% ipython --no-banner

In [1]: import numpy as np

In [2]: np.set_printoptions(suppress=True, linewidth=200)

In [3]: tidy = lambda a: np.round(a, 2) + 0

In [4]: E = -3 * np.eye(8) + np.ones((8, 8))

In [5]: E
Out[5]: 
array([[-2.,  1.,  1.,  1.,  1.,  1.,  1.,  1.],
       [ 1., -2.,  1.,  1.,  1.,  1.,  1.,  1.],
       [ 1.,  1., -2.,  1.,  1.,  1.,  1.,  1.],
       [ 1.,  1.,  1., -2.,  1.,  1.,  1.,  1.],
       [ 1.,  1.,  1.,  1., -2.,  1.,  1.,  1.],
       [ 1.,  1.,  1.,  1.,  1., -2.,  1.,  1.],
       [ 1.,  1.,  1.,  1.,  1.,  1., -2.,  1.],
       [ 1.,  1.,  1.,  1.,  1.,  1.,  1., -2.]])

In [6]: E @ np.ones(8)
Out[6]: array([5., 5., 5., 5., 5., 5., 5., 5.])

In [7]: (E @ E)[0]
Out[7]: array([11.,  2.,  2.,  2.,  2.,  2.,  2.,  2.])

In [8]: E @ (-1.0) ** np.arange(8)
Out[8]: array([-3.,  3., -3.,  3., -3.,  3., -3.,  3.])

In [9]: np.allclose(E @ E.T, E.T @ E)
Out[9]: True

In [10]: np.sort(np.abs(np.fft.fft(E[0]))), tidy(np.sort(np.linalg.svd(E, compute_uv=False)))
Out[10]: 
(array([3., 3., 3., 3., 3., 3., 3., 5.]),
 array([3., 3., 3., 3., 3., 3., 3., 5.]))

In [11]: vec = np.array([2, 0, 2, 2, -1, 0, -2, 1])

In [12]: y = E @ vec

In [13]: coef, lr = np.zeros(8), 1 / np.linalg.norm(E, 2) ** 2

In [14]: for i in range(15):
    ...:     coef -= lr * E.T @ (E @ coef - y)
    ...:     if i % 5 == 0: print(i, round(np.linalg.norm(E @ coef - y), 2))
    ...: 
0 7.68
5 0.82
10 0.09

In [15]: tidy(coef)
Out[15]: array([ 2.,  0.,  2.,  2., -1.,  0., -2.,  1.])

In [16]: tidy(np.abs(np.linalg.eigvals(E)).max())
Out[16]: np.float64(5.0)

In [17]: np.trace(E)
Out[17]: np.float64(-16.0)

In [18]: tidy(np.linalg.matrix_power(E, 4))
Out[18]: 
array([[149.,  68.,  68.,  68.,  68.,  68.,  68.,  68.],
       [ 68., 149.,  68.,  68.,  68.,  68.,  68.,  68.],
       [ 68.,  68., 149.,  68.,  68.,  68.,  68.,  68.],
       [ 68.,  68.,  68., 149.,  68.,  68.,  68.,  68.],
       [ 68.,  68.,  68.,  68., 149.,  68.,  68.,  68.],
       [ 68.,  68.,  68.,  68.,  68., 149.,  68.,  68.],
       [ 68.,  68.,  68.,  68.,  68.,  68., 149.,  68.],
       [ 68.,  68.,  68.,  68.,  68.,  68.,  68., 149.]])

In [19]: (E + E.T) / 2
Out[19]: 
array([[-2.,  1.,  1.,  1.,  1.,  1.,  1.,  1.],
       [ 1., -2.,  1.,  1.,  1.,  1.,  1.,  1.],
       [ 1.,  1., -2.,  1.,  1.,  1.,  1.,  1.],
       [ 1.,  1.,  1., -2.,  1.,  1.,  1.,  1.],
       [ 1.,  1.,  1.,  1., -2.,  1.,  1.,  1.],
       [ 1.,  1.,  1.,  1.,  1., -2.,  1.,  1.],
       [ 1.,  1.,  1.,  1.,  1.,  1., -2.,  1.],
       [ 1.,  1.,  1.,  1.,  1.,  1.,  1., -2.]])

In [20]: f = np.array([5, 1, 1])

In [21]: np.cross(E[0, :3], E[2, :3])
Out[21]: array([-3., -3., -3.])

In [22]: np.convolve(E[0], f)
Out[22]: array([-10.,   3.,   4.,   7.,   7.,   7.,   7.,   7.,   2.,   1.])

In [23]: A = np.load("a.npy")

In [24]: A
Out[24]: 
array([[1, 3, 1, 0],
       [1, 0, 0, 1],
       [1, 1, 3, 1],
       [4, 3, 1, 3]])

In [25]: tidy(np.linalg.eigvals(A))
Out[25]: array([ 5.49,  2.11,  0.  , -0.6 ])

In [26]: tidy(np.linalg.det(A.T))
Out[26]: np.float64(0.0)

In [27]: tidy(np.linalg.eigvals(A).sum().real)
Out[27]: np.float64(7.0)

In [28]: tidy(np.linalg.det(2 * A)), tidy(np.linalg.det(A))
Out[28]: (np.float64(0.0), np.float64(0.0))

In [29]: tidy(np.linalg.det(A[::-1]))
Out[29]: np.float64(0.0)

In [30]: rng = np.random.default_rng(205522)

In [31]: z = rng.permutation(8)

In [32]: z
Out[32]: array([0, 7, 1, 4, 6, 3, 5, 2])

In [33]: Y = E[z][:, z]

In [34]: tidy(np.sort(np.abs(np.linalg.eigvals(Y))))
Out[34]: array([3., 3., 3., 3., 3., 3., 3., 5.])

In [35]: Y
Out[35]: 
array([[-2.,  1.,  1.,  1.,  1.,  1.,  1.,  1.],
       [ 1., -2.,  1.,  1.,  1.,  1.,  1.,  1.],
       [ 1.,  1., -2.,  1.,  1.,  1.,  1.,  1.],
       [ 1.,  1.,  1., -2.,  1.,  1.,  1.,  1.],
       [ 1.,  1.,  1.,  1., -2.,  1.,  1.,  1.],
       [ 1.,  1.,  1.,  1.,  1., -2.,  1.,  1.],
       [ 1.,  1.,  1.,  1.,  1.,  1., -2.,  1.],
       [ 1.,  1.,  1.,  1.,  1.,  1.,  1., -2.]])
